>>> import numpy as np
>>> np.set_printoptions(suppress=True, linewidth=140)
>>> rnd = lambda a: np.round(a, 1) + 0
>>> data = np.array([[0.7, 1.3, -0.8],
...     [0.3, -0.2, 0.2],
...     [0.8, -0.4, 0.3],
...     [0.0, -2.0, -1.1],
...     [0.4, -0.3, 0.5],
...     [-0.7, -2.2, 0.1],
...     [-0.1, -1.2, -1.4],
...     [-0.3, -0.7, -0.8],
...     [0.7, 0.3, -0.8],
...     [-0.7, -0.3, 1.3],
...     [1.2, -0.5, -2.0],
...     [0.4, -0.3, -0.3],
...     [-1.1, 0.3, -2.4],
...     [-0.9, -0.2, -0.5],
...     [0.5, -0.6, -0.3],
...     [0.9, -1.6, -0.2],
...     [0.6, -1.6, -2.1],
...     [0.5, 0.5, -0.6],
...     [-0.5, 0.2, -0.4],
...     [0.5, -2.2, -0.1],
...     [0.6, -1.2, 1.2],
...     [-0.6, -0.2, -0.1],
...     [0.9, 0.0, -0.8],
...     [-0.1, 1.5, -0.3],
...     [-0.2, 0.6, -0.4],
...     [-0.7, 1.9, 0.0]])
>>> rng = np.random.default_rng(890)
>>> data[:, 0] = 3 * data[:, 2] + 0.1 * rng.normal(size=26)
>>> print(rnd(data))
[[-2.4  1.3 -0.8]
 [ 0.7 -0.2  0.2]
 [ 1.  -0.4  0.3]
 [-3.4 -2.  -1.1]
 [ 1.5 -0.3  0.5]
 [ 0.2 -2.2  0.1]
 [-4.3 -1.2 -1.4]
 [-2.4 -0.7 -0.8]
 [-2.5  0.3 -0.8]
 [ 3.9 -0.3  1.3]
 [-5.8 -0.5 -2. ]
 [-1.  -0.3 -0.3]
 [-7.2  0.3 -2.4]
 [-1.6 -0.2 -0.5]
 [-0.8 -0.6 -0.3]
 [-0.5 -1.6 -0.2]
 [-6.4 -1.6 -2.1]
 [-1.7  0.5 -0.6]
 [-1.3  0.2 -0.4]
 [-0.3 -2.2 -0.1]
 [ 3.6 -1.2  1.2]
 [-0.1 -0.2 -0.1]
 [-2.3  0.  -0.8]
 [-0.9  1.5 -0.3]
 [-1.3  0.6 -0.4]
 [ 0.   1.9  0. ]]
>>> idx = rng.permutation(3)
>>> M2 = data[:, idx] * rng.choice([-1, 1], 3)
>>> rnd(M2)
array([[-1.3,  2.4, -0.8],
       [ 0.2, -0.7,  0.2],
       [ 0.4, -1. ,  0.3],
       [ 2. ,  3.4, -1.1],
       [ 0.3, -1.5,  0.5],
       [ 2.2, -0.2,  0.1],
       [ 1.2,  4.3, -1.4],
       [ 0.7,  2.4, -0.8],
       [-0.3,  2.5, -0.8],
       [ 0.3, -3.9,  1.3],
       [ 0.5,  5.8, -2. ],
       [ 0.3,  1. , -0.3],
       [-0.3,  7.2, -2.4],
       [ 0.2,  1.6, -0.5],
       [ 0.6,  0.8, -0.3],
       [ 1.6,  0.5, -0.2],
       [ 1.6,  6.4, -2.1],
       [-0.5,  1.7, -0.6],
       [-0.2,  1.3, -0.4],
       [ 2.2,  0.3, -0.1],
       [ 1.2, -3.6,  1.2],
       [ 0.2,  0.1, -0.1],
       [ 0. ,  2.3, -0.8],
       [-1.5,  0.9, -0.3],
       [-0.6,  1.3, -0.4],
       [-1.9,  0. ,  0. ]])
>>> Uu, _, vt = np.linalg.svd(data.T @ M2)
>>> rnd(np.linalg.lstsq(data, M2)[0])
array([[ 0., -1.,  0.],
       [-1.,  0.,  0.],
       [ 0.,  0.,  1.]])
>>> rnd(Uu @ vt)
array([[ 0., -1.,  0.],
       [-1.,  0.,  0.],
       [ 0.,  0.,  1.]])
>>> mat = np.array([[1, 2, 2, 2, 0, 1, 1],
...     [1, 0, 0, 2, 1, 0, 0],
...     [2, 2, 0, 1, 1, 1, 0],
...     [2, 2, 0, 0, 2, 2, 1],
...     [1, 0, 2, 0, 1, 2, 2],
...     [0, 0, 0, 1, 2, 0, 1]])
>>> mat[2] = mat[5]
>>> mat
array([[1, 2, 2, 2, 0, 1, 1],
       [1, 0, 0, 2, 1, 0, 0],
       [0, 0, 0, 1, 2, 0, 1],
       [2, 2, 0, 0, 2, 2, 1],
       [1, 0, 2, 0, 1, 2, 2],
       [0, 0, 0, 1, 2, 0, 1]])
>>> Uu, sigma, vt = np.linalg.svd(mat)
>>> rnd(sigma)
array([6.3, 3.2, 2.7, 2.3, 1.1, 0. ])
>>> np.argmax(sigma[:-1] / (sigma[1:] + 1e-6)) + 1
np.int64(5)
>>> M2 = Uu[:, :5] @ np.diag(sigma[:5]) @ vt[:5]
>>> np.linalg.matrix_rank(M2)
np.int64(5)
>>> np.linalg.matrix_rank(mat, rtol=0.05)
np.int64(5)
>>> rnd(np.abs(mat - M2).max())
np.float64(0.0)
>>> rnd(M2)
array([[1., 2., 2., 2., 0., 1., 1.],
       [1., 0., 0., 2., 1., 0., 0.],
       [0., 0., 0., 1., 2., 0., 1.],
       [2., 2., 0., 0., 2., 2., 1.],
       [1., 0., 2., 0., 1., 2., 2.],
       [0., 0., 0., 1., 2., 0., 1.]])
>>> print([round(float(x), 1) for x in np.linalg.svd(mat, compute_uv=False)[:3]])
[6.3, 3.2, 2.7]
>>> rnd(np.linalg.norm(mat, 2) / np.linalg.norm(mat))
np.float64(0.8)
>>> K = np.loadtxt("block5.csv", delimiter=",")
>>> K
array([[ 1.2,  6. ,  0.3,  1.1, -0.6,  1.5],
       [ 0.9,  4.8,  1.1,  1.4,  0.3, -1.1],
       [ 1.5,  6.8, -0.6, -0.4, -0.1, -0.3],
       [ 0.5,  2.6, -1.6, -0.1, -1.2, -0.6],
       [ 1.4,  6.8,  2.8,  0.3,  0.5,  0.5],
       [ 0.5,  2.4,  0.5,  0.7, -0.9, -0.1],
       [ 1.3,  6.3, -1. ,  1.8, -1.9,  2.2],
       [-1.5, -7.2,  1.5, -0.6,  2.6,  0.6],
       [-0.7, -3.1,  0.8, -0.1, -1.1,  0.7],
       [ 1.1,  5.2,  0.6, -1. , -1. , -0.7],
       [-1.8, -9. ,  0.6,  1.4,  0.4, -0.4],
       [-1.2, -5.7,  1.4,  0.4,  0.9,  0.1],
       [ 1.1,  5.4,  0.3, -0.3, -0.6, -0.2],
       [ 0. ,  0.2, -1.5, -0.8, -0.5,  1.4],
       [-1. , -4.9, -0.9, -1. ,  0.2,  1.1],
       [-1.1, -4.8, -0.9, -2.3, -0.1, -0.7],
       [-0.2, -1. ,  0.3, -0.6,  0.9,  0.1],
       [-1.5, -7.1,  0.1,  0.5,  0.5, -0.2],
       [ 0.4,  2.4, -1.6,  0.5,  1.3,  0.8],
       [ 0.4,  2.1, -0.9, -1.3,  0.7,  0.5],
       [ 0. ,  0.4, -0.5,  0.2, -0.2,  0.1],
       [ 0.9,  4.5,  0.8,  0.3,  1.3,  0.4],
       [-0.2, -0.4, -1.3,  0.6, -1.3,  1.1],
       [ 0.6,  2.7,  0.7,  1.4,  0. ,  0.4],
       [-0.5, -2.1, -0.3, -0.2, -0.2,  0.8],
       [ 1.5,  7.8,  0.7,  0.6,  0.6,  0.1],
       [-1.4, -7.1,  1.3,  0.3,  0.6, -0.5]])
>>> round(np.log10(np.linalg.cond(K)))
2
>>> np.linalg.matrix_rank(K, rtol=0.1)
np.int64(5)
>>> np.argsort(-np.linalg.norm(K, axis=0).round(6), kind="stable")[:3]
array([1, 2, 0])
>>> M2 = np.c_[K[:, :5] @ np.array([[1, 1, 0, -3, -2],
...     [2, -2, -1, -1, 0],
...     [-2, -1, -2, 2, 1],
...     [-3, -2, -1, -1, -3],
...     [-3, -3, 3, -1, 0]]), np.array([-5, 2, -2, 0, 2, 1, 1, 5, -4, 0, 0, 5, 4, 0, 2, 1, 2, -5, 4, 5, -3, 0, -5, -5, 1, 1, 0])]
>>> print(rnd(M2))
[[ 11.1 -11.5  -9.5  -9.5  -5.4  -5. ]
 [  3.2 -13.5  -7.5  -7.   -4.9   2. ]
 [ 17.8 -10.4  -5.5 -12.   -2.4  -2. ]
 [ 12.8   0.7  -2.9  -6.   -2.3   0. ]
 [  7.  -17.1 -11.2  -6.2  -0.9   2. ]
 [  4.9  -3.5  -6.8  -2.7  -2.6   1. ]
 [ 16.2  -8.2 -11.8 -12.1  -9.    1. ]
 [-24.9   4.8  12.6  12.7   6.3   5. ]
 [ -4.9   8.2  -1.7   8.    2.5  -4. ]
 [ 16.3  -4.9  -8.4  -5.3   1.4   0. ]
 [-26.4  11.6   7.6  13.8   0.    0. ]
 [-19.3   5.3   5.2  10.8   2.6   5. ]
 [ 14.   -7.6  -7.5  -7.2  -1.    4. ]
 [  7.3   4.2   2.1  -1.9   0.9   0. ]
 [ -6.6  11.1   8.3   6.9   4.1   2. ]
 [ -1.7  14.3   8.6   8.7   8.2   1. ]
 [ -3.7   0.    3.7   1.9   2.5   2. ]
 [-18.9  10.1   7.9  10.8   1.6  -5. ]
 [  3.   -7.7   4.2  -8.6  -3.9   4. ]
 [  8.2  -2.4   3.1  -4.5   2.2   5. ]
 [  1.8  -0.1  -0.2  -1.4  -1.1  -3. ]
 [  3.5 -13.4  -2.5  -7.2  -1.9   0. ]
 [  3.7   4.6  -1.5  -0.9  -2.7  -5. ]
 [  0.4  -8.3  -5.5  -4.5  -4.7  -5. ]
 [ -2.9   5.    2.3   3.4   1.3   1. ]
 [ 12.1 -17.8  -8.  -12.1  -4.1   1. ]
 [-20.9   9.1   6.   13.    3.2   0. ]]
>>> print(np.linalg.matrix_rank(M2))
6
>>> print(np.linalg.matrix_rank(np.c_[K, M2]))
7
>>> rnd(np.linalg.lstsq(K, M2[:, 0])[0])
array([ 1.,  2., -2., -3., -3.,  0.])
>>> print(rnd(np.linalg.norm(np.linalg.qr(K)[0].T @ M2, axis=0) ** 2 / ((M2 ** 2).sum(axis=0) + 1e-12)))
[1.  1.  1.  1.  1.  0.3]
>>> J = np.load("w.npy")
>>> J
array([[ 0,  8],
       [-8,  0]])
>>> # skew-symmetric
>>> rnd(np.linalg.norm(J[0], 1)), rnd(np.linalg.norm(J[0], np.inf))
(np.float64(8.0), np.float64(8.0))
>>> rnd(np.linalg.norm(J, 1)), rnd(np.linalg.norm(J, np.inf))
(np.float64(8.0), np.float64(8.0))
>>> J[0] @ J[1]
np.int64(0)
>>> print(np.linalg.norm(J, axis=1).argmax())
0
>>> print(rnd(np.linalg.norm(J, axis=0)))
[8. 8.]
>>> rnd(np.linalg.norm(J, 2))
np.float64(8.0)
>>> rnd(np.linalg.svd(J, compute_uv=False))
array([8., 8.])
>>> rnd(np.linalg.pinv(J))
array([[ 0. , -0.1],
       [ 0.1,  0. ]])
>>> m1 = np.load("arr.npy")
>>> rnd(m1)
array([[ 6.8, -6. ,  4.3],
       [-9.8, -1.5, -1.4],
       [-6.3, -7.5,  2.2],
       [-9.3,  2.2, -3. ],
       [ 3.9, -8. ,  4.6],
       [ 6. ,  7.7, -2.3],
       [ 4.2, -7.8,  4.6],
       [-2.3, -9. ,  3.7],
       [ 9.6, -0.9,  2.5],
       [-2. ,  8.7, -4.5],
       [ 6.5, -6.2,  4.3],
       [-0.5,  9. , -4.3],
       [ 9.7,  2. ,  1.1],
       [ 1. , -8.9,  4.4],
       [-5. , -8.2,  2.8],
       [-9. , -4.4,  0.1],
       [-9.8, -1.2, -1.5],
       [ 9.8,  1.6,  1.4],
       [ 9. ,  4.4, -0.2],
       [-8.7, -4.9,  0.4],
       [-6. , -7.7,  2.3],
       [-4.1, -8.6,  3.1],
       [ 9.2, -2.3,  3.1],
       [-9.7, -1.9, -1.2],
       [ 3.1, -8.3,  4.6],
       [ 9.7,  2. ,  1.2],
       [-6.2, -7.5,  2.2],
       [ 8.4,  5.4, -0.7],
       [ 8.8,  4.7, -0.3]])
>>> rnd(np.linalg.norm(m1, 2))
np.float64(41.7)
>>> rnd(np.linalg.norm(m1, axis=0))
array([39.4, 33.2, 15.7])
>>> rnd(np.linalg.norm(m1, 1)), rnd(np.linalg.norm(m1, np.inf))
(np.float64(194.3), np.float64(17.1))
>>> d = np.linalg.norm(m1[:, None] - m1[None], axis=-1)
>>> d.shape
(29, 29)
>>> print(np.unravel_index(d.round(6).argmax(), d.shape))
(np.int64(5), np.int64(20))
>>> rnd(d[:5, :5])
array([[ 0. , 18.1, 13.3, 19.4,  3.6],
       [18.1,  0. ,  7.8,  4.1, 16.2],
       [13.3,  7.8,  0. , 11.4, 10.4],
       [19.4,  4.1, 11.4,  0. , 18.3],
       [ 3.6, 16.2, 10.4, 18.3,  0. ]])
>>> d.mean(axis=1).argmax()
np.int64(9)
>>> d[14].round(6).argsort(kind="stable")[:4]
array([14, 21, 20, 26])
>>> print(np.flatnonzero(d[14] < d.mean() / 2))
[ 2  7 14 19 20 21 26]
>>> (d + 1e9 * np.eye(29)).round(6).argmin(axis=1)
array([10, 16, 26, 16,  6, 27,  4, 21, 22, 11,  0,  9, 25, 24, 21, 19,  1, 25, 28, 15, 26, 14,  8,  1,  4, 12,  2, 28, 18])
>>> feats = np.load("test7.npy")
>>> feats
array([[0.7, 0. , 0.3, 0. , 0. , 0. ],
       [0.2, 0.4, 0.2, 0. , 0.2, 0. ],
       [0. , 0. , 0.7, 0.3, 0. , 0. ],
       [0. , 0. , 0. , 1. , 0. , 0. ],
       [0. , 0. , 0. , 0. , 0.5, 0.5],
       [0. , 0. , 0. , 0. , 0. , 1. ]])
>>> np.trace(feats)
np.float64(4.3)
>>> feats.inv()
Traceback (most recent call last):
  File "<python-input-64>", line 1, in <module>
    feats.inv()
    ^^^^^^^^^
AttributeError: 'numpy.ndarray' object has no attribute 'inv'
>>> print(rnd(np.sort(np.abs(np.linalg.eigvals(feats)))))
[0.4 0.5 0.7 0.7 1.  1. ]
>>> rnd(np.linalg.det(feats))
np.float64(0.1)
>>> rnd(np.abs(np.linalg.eigvals(feats)).max())
np.float64(1.0)
>>> M2 = feats + rng.integers(-2, 3, (6, 3)) @ rng.integers(-2, 3, (3, 6))
>>> M2
array([[-1.3,  2. ,  2.3,  2. , -2. , -4. ],
       [ 0.2, -5.6,  0.2,  8. ,  0.2,  4. ],
       [ 5. ,  1. , -4.3, -3.7, -1. ,  0. ],
       [ 4. , -1. , -4. ,  2. , -2. ,  0. ],
       [-3. ,  0. ,  3. ,  4. , -0.5, -1.5],
       [-1. , -2. ,  1. ,  2. ,  1. ,  3. ]])
>>> rnd(np.linalg.svd(M2 - feats, compute_uv=False))
array([13. , 10.4,  5.8,  0. ,  0. ,  0. ])
>>> np.abs(M2 - feats).sum(axis=1)
array([14., 18., 16., 12., 13.,  9.])
>>> W0 = np.load("dump.npy")
>>> print(W0)
[[ 2.  -3.2 -2.9 -2.   2. ]
 [-0.9 -0.1  0.1 -2.  -4.6]
 [-2.6 -2.2 -0.7 -2.  -2.4]
 [-2.1  1.1  3.7 -2.  -1.4]
 [ 1.8 -0.7 -1.2 -2.  -1.5]
 [-0.8  0.2  1.2 -2.  -2.8]
 [-4.4  2.6  5.6 -2.  -4.8]
 [-1.1 -0.7  1.3 -2.  -0.1]
 [-0.9  0.1  1.  -2.  -2.9]
 [-3.2 -5.8 -6.8 -2.  -5.9]
 [-0.9 -1.4 -1.2 -2.  -3.2]
 [-4.9 -5.9 -5.2 -2.  -4.6]
 [-0.1 -2.7 -2.8 -2.  -1.9]
 [-0.9  3.6  7.5 -2.   1.3]
 [-1.1 -3.3 -4.3 -2.  -4.8]
 [ 0.3  0.8  1.7 -2.  -1.8]
 [ 0.9 -3.  -3.9 -2.  -2.5]
 [-1.5 -1.2  0.1 -2.  -1.5]
 [ 2.6 -2.4 -3.  -2.   0.1]
 [-2.1 -4.5 -4.6 -2.  -3.6]
 [-1.1 -1.2 -1.7 -2.  -5.3]
 [ 2.2  1.1  0.7 -2.  -2.4]
 [ 3.2 -1.  -2.5 -2.  -1.7]
 [ 0.7  1.6  3.6 -2.   0.6]
 [-4.3 -4.1 -3.  -2.  -3.6]
 [-3.4 -1.6 -0.1 -2.  -3.7]
 [-1.9 -1.5  0.4 -2.  -1.1]
 [-3.9 -1.5  0.9 -2.  -2.4]]
>>> vec = np.array([-1, 1, 3, -1, 1])
>>> y = W0 @ vec
>>> print(rnd(np.linalg.pinv(W0) @ W0))
[[1. 0. 0. 0. 0.]
 [0. 1. 0. 0. 0.]
 [0. 0. 1. 0. 0.]
 [0. 0. 0. 1. 0.]
 [0. 0. 0. 0. 1.]]
>>> print(rnd(np.linalg.lstsq(W0, y)[0]))
[-1.  1.  3. -1.  1.]
>>> rnd(np.linalg.solve(W0.T @ W0, W0.T @ y))
array([-1.,  1.,  3., -1.,  1.])
>>> print(rnd(y))
[ -9.9  -1.5  -2.1  14.9  -5.6   3.8  21.    6.2   3.1 -26.9  -5.3 -19.2 -10.9  30.3 -17.9   5.8 -16.1   1.1 -11.9 -17.8  -8.5   0.6 -11.4
  14.3 -10.4  -0.2   2.5   4.7]
>>> y = y + 0.1 * rng.normal(size=28)
>>> rnd(y)
array([ -9.9,  -1.5,  -2.3,  14.9,  -5.7,   3.5,  21. ,   6.1,   3. , -26.9,  -5.2, -19.2, -10.9,  30.2, -18. ,   5.7, -16.1,   1.1, -11.9,
       -17.7,  -8.4,   0.8, -11.3,  14.3, -10.4,  -0.1,   2.5,   4.7])
>>> coef, *_ = np.linalg.lstsq(W0, y)
>>> [round(float(np.linalg.norm(np.linalg.solve(W0.T @ W0 + lam * np.eye(5), W0.T @ y))), 2) for lam in (0, 1, 10, 100)]
[3.6, 3.57, 3.39, 2.62]
>>> rnd(np.linalg.norm(y - W0 @ coef))
np.float64(0.4)
